% ipython --no-banner

In [1]: import numpy as np

In [2]: np.set_printoptions(precision=3, suppress=True, linewidth=140)

In [3]: def rnd(a):
   ...:     return np.round(a, 3) + 0
   ...: 

In [4]: E = np.loadtxt("x.csv", delimiter=",")

In [5]: print(E)
[[-0.444  0.7   -0.615]
 [-1.5   -0.8   -0.3  ]
 [ 1.7    1.     1.4  ]
 [-0.8    0.4   -1.1  ]]

In [6]: B = np.c_[E[:, :2] @ np.array([[-2, -1], [-4, 5]]), np.array([4, 5, 2, 0])]

In [7]: print(rnd(B))
[[-1.912  3.944  4.   ]
 [ 6.2   -2.5    5.   ]
 [-7.4    3.3    2.   ]
 [ 0.     2.8    0.   ]]

In [8]: print(np.linalg.matrix_rank(B))
3

In [9]: print(rnd(np.linalg.norm(np.linalg.qr(E)[0].T @ B, axis=0) ** 2 / ((B ** 2).sum(axis=0) + 1e-12)))
[1.    1.    0.969]

In [10]: B = np.array([[2, 0], [3, 2], [3, 0]])

In [11]: print(rnd(np.einsum("ij->j", E)))
[-1.044  1.3   -0.615]

In [12]: print(rnd(np.einsum("ij,ij->i", E, E)))
[1.065 2.98  5.85  2.01 ]

In [13]: print(rnd(np.einsum("ik,kj->ij", E, B)))
[[-0.633  1.4  ]
 [-6.3   -1.6  ]
 [10.6    2.   ]
 [-3.7    0.8  ]]

In [14]: print(rnd(np.einsum("ik,kj->ji", E, B)))
[[-0.633 -6.3   10.6   -3.7  ]
 [ 1.4   -1.6    2.     0.8  ]]

In [15]: print(rnd(B.T @ E.T))
[[-0.633 -6.3   10.6   -3.7  ]
 [ 1.4   -1.6    2.     0.8  ]]

In [16]: Q, vecs = np.linalg.qr(E[:, :2])[0], np.linalg.qr(E[:, 2:])[0]

In [17]: sigma = np.linalg.svd(Q.T @ vecs, compute_uv=False)

In [18]: print(rnd(sigma))
[0.914]

In [19]: proj = E @ np.linalg.solve(E.T @ E, E.T)

In [20]: print(rnd((np.eye(4) - proj) @ E))
[[0. 0. 0.]
 [0. 0. 0.]
 [0. 0. 0.]
 [0. 0. 0.]]

In [21]: print(rnd(np.trace(proj)))
3.0

In [22]: print(rnd(np.linalg.eigvalsh(proj)))
[0. 1. 1. 1.]

In [23]: rng = np.random.default_rng(12)

In [24]: feats = np.eye(4, dtype=int)[rng.permutation(4)] * np.array([0, -3, -2, 1])

In [25]: print(feats)
[[ 0 -3  0  0]
 [ 0  0 -2  0]
 [ 0  0  0  1]
 [ 0  0  0  0]]

In [26]: rk = np.linalg.matrix_rank(feats)

In [27]: print(rk)
3

In [28]: null = np.linalg.svd(feats)[2][rk:].T

In [29]: print([int(np.linalg.matrix_rank(feats[:, :j + 1])) for j in range(4)])
[0, 1, 2, 3]

In [30]: print([int(np.linalg.matrix_rank(np.delete(feats, i, axis=0))) for i in range(4)])
[2, 2, 2, 3]

In [31]: print([int(np.linalg.matrix_rank(feats[:i])) for i in range(1, len(feats) + 1)])
[1, 2, 3, 3]
